$ python -q
>>> import numpy as np
>>> np.set_printoptions(suppress=True, linewidth=200)
>>> data = np.loadtxt("m.csv", delimiter=",")
>>> data
array([[ 0.,  2.,  3.,  2.,  1., -3., -3.],
       [ 0.,  0.,  2., -2.,  3.,  1.,  0.],
       [ 0.,  0.,  0., -3.,  3., -3.,  3.],
       [ 0.,  0.,  0.,  0.,  3., -1., -1.],
       [ 0.,  0.,  0.,  0.,  0., -2.,  2.],
       [ 0.,  0.,  0.,  0.,  0.,  0.,  2.],
       [ 0.,  0.,  0.,  0.,  0.,  0.,  0.]])
>>> np.prod(np.diag(data)), np.round(np.linalg.det(data), 2)
(np.float64(0.0), np.float64(0.0))
>>> data @ data
array([[  0.,   0.,   4., -13.,  21., -11.,   3.],
       [  0.,   0.,   0.,  -6.,   0., -10.,  16.],
       [  0.,   0.,   0.,   0.,  -9.,  -3.,   3.],
       [  0.,   0.,   0.,   0.,   0.,  -6.,   4.],
       [  0.,   0.,   0.,   0.,   0.,   0.,  -4.],
       [  0.,   0.,   0.,   0.,   0.,   0.,   0.],
       [  0.,   0.,   0.,   0.,   0.,   0.,   0.]])
>>> np.allclose(data[:-1].T @ np.linalg.lstsq(data[:-1].T, data[-1])[0], data[-1])
True
>>> np.linalg.lstsq(data[:-1].T, data[-1])[2]
np.int32(6)
>>> np.round(data @ np.linalg.pinv(data) @ data, 2) + 0
array([[ 0.,  2.,  3.,  2.,  1., -3., -3.],
       [ 0.,  0.,  2., -2.,  3.,  1.,  0.],
       [ 0.,  0.,  0., -3.,  3., -3.,  3.],
       [ 0.,  0.,  0.,  0.,  3., -1., -1.],
       [ 0.,  0.,  0.,  0.,  0., -2.,  2.],
       [ 0.,  0.,  0.,  0.,  0.,  0.,  2.],
       [ 0.,  0.,  0.,  0.,  0.,  0.,  0.]])
>>> np.abs(np.diag(np.linalg.qr(data)[1])) > 1e-9
array([False, False, False, False, False, False, False])
>>> round(float(np.linalg.norm(data)), 2)
10.63
>>> np.round(np.linalg.svd(data, compute_uv=False), 2)
array([6.98, 6.39, 4.17, 2.14, 1.2 , 0.3 , 0.  ])
>>> data[7]
Traceback (most recent call last):
  File "<python-input-12>", line 1, in <module>
    data[7]
    ~~~~^^^
IndexError: index 7 is out of bounds for axis 0 with size 7
>>> np.linalg.matrix_rank(data)
np.int64(6)
>>> np.count_nonzero(data)
np.int64(20)
>>> data.sum(axis=1)
array([2., 4., 0., 1., 0., 2., 0.])
>>> np.unravel_index(np.abs(data).argmax(), data.shape)
(np.int64(0), np.int64(2))
>>> data - data[0]
array([[ 0.,  0.,  0.,  0.,  0.,  0.,  0.],
       [ 0., -2., -1., -4.,  2.,  4.,  3.],
       [ 0., -2., -3., -5.,  2.,  0.,  6.],
       [ 0., -2., -3., -2.,  2.,  2.,  2.],
       [ 0., -2., -3., -2., -1.,  1.,  5.],
       [ 0., -2., -3., -2., -1.,  3.,  5.],
       [ 0., -2., -3., -2., -1.,  3.,  3.]])
>>> theta = np.radians(180)
>>> R = np.eye(7)
>>> R[0, 0] = R[3, 3] = np.cos(theta)
>>> R[0, 3], R[3, 0] = -np.sin(theta), np.sin(theta)
>>> R.round(2) + 0
array([[-1.,  0.,  0.,  0.,  0.,  0.,  0.],
       [ 0.,  1.,  0.,  0.,  0.,  0.,  0.],
       [ 0.,  0.,  1.,  0.,  0.,  0.,  0.],
       [ 0.,  0.,  0., -1.,  0.,  0.,  0.],
       [ 0.,  0.,  0.,  0.,  1.,  0.,  0.],
       [ 0.,  0.,  0.,  0.,  0.,  1.,  0.],
       [ 0.,  0.,  0.,  0.,  0.,  0.,  1.]])
>>> other = data @ R.T
>>> np.round(np.abs(other - data).max(axis=0), 2) + 0
array([0., 0., 0., 6., 0., 0., 0.])
>>> Z = np.array([[1, 3, 5, 5, 3, 0], [5, 5, 1, 5, 1, 3], [1, 2, 4, 5, 0, 1]])
>>> X = np.repeat(Z, 23 // 3, axis=0)
>>> rng = np.random.default_rng(609290)
>>> X = X + 0.1 * rng.normal(size=X.shape)
>>> X.round(2) + 0
array([[ 0.97,  2.95,  4.89,  5.03,  2.97, -0.04],
       [ 1.04,  2.97,  4.93,  4.92,  3.01,  0.02],
       [ 0.91,  3.16,  4.85,  4.9 ,  2.91, -0.19],
       [ 1.15,  3.22,  4.89,  5.04,  2.87,  0.03],
       [ 0.95,  2.93,  5.13,  5.1 ,  2.96,  0.11],
       [ 0.98,  2.93,  5.06,  4.86,  2.94,  0.03],
       [ 1.14,  3.15,  4.96,  5.07,  2.82,  0.1 ],
       [ 5.04,  5.2 ,  1.05,  4.8 ,  0.97,  2.85],
       [ 5.11,  5.  ,  1.  ,  5.08,  0.94,  2.88],
       [ 5.01,  4.99,  1.19,  4.85,  0.93,  3.09],
       [ 4.95,  5.03,  1.06,  4.93,  1.02,  3.23],
       [ 4.9 ,  5.09,  0.9 ,  4.97,  0.91,  3.  ],
       [ 4.99,  5.03,  0.98,  4.83,  1.05,  3.07],
       [ 5.11,  4.81,  1.13,  5.14,  1.17,  3.  ],
       [ 0.97,  2.04,  3.91,  5.03,  0.03,  0.89],
       [ 0.89,  1.87,  4.04,  4.86, -0.07,  1.07],
       [ 1.15,  1.96,  3.84,  4.88,  0.03,  1.05],
       [ 0.95,  1.73,  4.  ,  5.01,  0.22,  0.87],
       [ 0.93,  1.93,  4.11,  5.06, -0.01,  0.99],
       [ 1.04,  1.99,  3.98,  4.91, -0.06,  0.96],
       [ 0.93,  1.89,  3.89,  4.97,  0.  ,  0.84]])
>>> other = X + rng.integers(-2, 3, (21, 3)) @ rng.integers(-2, 3, (3, 6))
>>> other.round(2) + 0
array([[-3.03,  2.95,  4.89,  8.03,  1.97, -1.04],
       [ 5.04,  2.97, 13.93,  4.92,  7.01, -1.98],
       [-1.09, -2.84, 10.85,  8.9 ,  4.91, -0.19],
       [-4.85, -6.78,  6.89, 11.04,  2.87,  2.03],
       [ 2.95,  0.93, 12.13,  6.1 ,  5.96, -0.89],
       [-3.02,  2.93,  5.06,  7.86,  1.94, -0.97],
       [ 5.14,  3.15,  7.96,  3.07,  4.82,  0.1 ],
       [-0.96,  3.2 , -6.95,  6.8 , -3.03,  4.85],
       [13.11,  9.  ,  8.  ,  1.08,  4.94,  0.88],
       [ 9.01,  4.99, 10.19,  4.85,  4.93,  1.09],
       [ 6.95, 11.03,  1.06,  2.93,  1.02,  1.23],
       [ 3.9 ,  6.09, -4.1 ,  3.97, -1.09,  4.  ],
       [ 7.99,  6.03,  1.98,  2.83,  2.05,  3.07],
       [ 9.11,  4.81,  4.13,  3.14,  3.17,  3.  ],
       [-4.03, -4.96,  2.91,  9.03, -0.97,  2.89],
       [ 0.89,  1.87,  7.04,  5.86,  0.93,  0.07],
       [10.15,  8.96,  7.84, -1.12,  3.03, -0.95],
       [ 0.95,  5.73,  2.  ,  4.01, -0.78, -0.13],
       [ 6.93,  3.93,  9.11,  2.06,  2.99, -0.01],
       [-4.96, -8.01,  5.98, 10.91, -0.06,  2.96],
       [ 0.93,  5.89,  4.89,  4.97,  0.  , -1.16]])
>>> np.abs(other - X).sum(axis=1)
array([ 9., 19., 20., 26., 16.,  9., 11., 24., 29., 19., 12., 11.,  8., 11., 20.,  6., 31.,  9., 20., 26.,  7.])
>>> np.round(np.linalg.svd(other - X, compute_uv=False), 2) + 0
array([32.78, 23.52,  8.44,  0.  ,  0.  ,  0.  ])
>>> np.linalg.matrix_rank(other - X, tol=1e-8)
np.int64(3)
>>> q, R = np.linalg.qr(other)
>>> np.trace(q @ q.T)
np.float64(6.0)
>>> Z = X[[9, 4]].astype(float)
>>> for _ in range(3):
...     idx = np.linalg.norm(X[:, None] - Z, axis=-1).argmin(axis=1)
...     Z = np.array([X[idx == j].mean(axis=0) for j in range(2)])
... 
>>> idx
array([1, 1, 1, 1, 1, 1, 1, 0, 0, 0, 0, 0, 0, 0, 1, 1, 1, 1, 1, 1, 1])
>>> np.abs(Z[1] - Z[0]).argmax()
np.int64(0)
>>> np.bincount(idx)
array([ 7, 14])
>>> Z.round(2)
array([[5.01, 5.02, 1.04, 4.94, 1.  , 3.02],
       [1.  , 2.48, 4.46, 4.97, 1.47, 0.48]])
>>> cen = X - X.mean(axis=1)
Traceback (most recent call last):
  File "<python-input-43>", line 1, in <module>
    cen = X - X.mean(axis=1)
          ~~^~~~~~~~~~~~~~~~
ValueError: operands could not be broadcast together with shapes (21,6) (21,) 
>>> cen = X - X.mean(axis=0)
>>> Uu, sig, Vt = np.linalg.svd(cen, full_matrices=False)
>>> np.abs(Vt[0]).argmax()
np.int64(0)
>>> np.round(sig ** 2 / (sig ** 2).sum(), 2) + 0
array([0.83, 0.17, 0.  , 0.  , 0.  , 0.  ])
>>> np.abs(Uu[:, 0]).argmax()
np.int64(12)
>>> np.linalg.matrix_rank(cen)
np.int64(6)
>>> np.round(Vt[0] * np.sign(Vt[0, np.abs(Vt[0]).argmax()]), 2)
array([ 0.62,  0.38, -0.54, -0.01, -0.12,  0.41])
>>> np.searchsorted(np.cumsum(sig ** 2) / (sig ** 2).sum(), 0.9) + 1
np.int64(2)
>>> sig.round(2)
array([13.89,  6.23,  0.58,  0.47,  0.39,  0.29])
>>> other = np.array([[-8, 4], [6, -2]])
>>> Z = np.array([[1, -1, 2, 1], [3, -2, 0, 0], [3, -1, 0, 2], [2, 0, 2, 3]])
>>> W0 = np.block([[other, np.array([[1, 3, -1, 1], [2, 0, 2, 3]])], [np.zeros((4, 2)), Z]])
>>> W0
array([[-8.,  4.,  1.,  3., -1.,  1.],
       [ 6., -2.,  2.,  0.,  2.,  3.],
       [ 0.,  0.,  1., -1.,  2.,  1.],
       [ 0.,  0.,  3., -2.,  0.,  0.],
       [ 0.,  0.,  3., -1.,  0.,  2.],
       [ 0.,  0.,  2.,  0.,  2.,  3.]])
>>> np.linalg.determinant(W0)
Traceback (most recent call last):
  File "<python-input-57>", line 1, in <module>
    np.linalg.determinant(W0)
    ^^^^^^^^^^^^^^^^^^^^^
AttributeError: module 'numpy.linalg' has no attribute 'determinant'
>>> np.trace(W0)
np.float64(-8.0)
>>> np.allclose(W0 @ W0.T, W0.T @ W0)
False
>>> np.round(np.linalg.det(W0), 2)
np.float64(64.0)
>>> np.round(np.sort(np.abs(np.linalg.eigvals(W0))), 2)
array([ 0.74,  0.82,  0.82,  2.29,  5.22, 10.74])
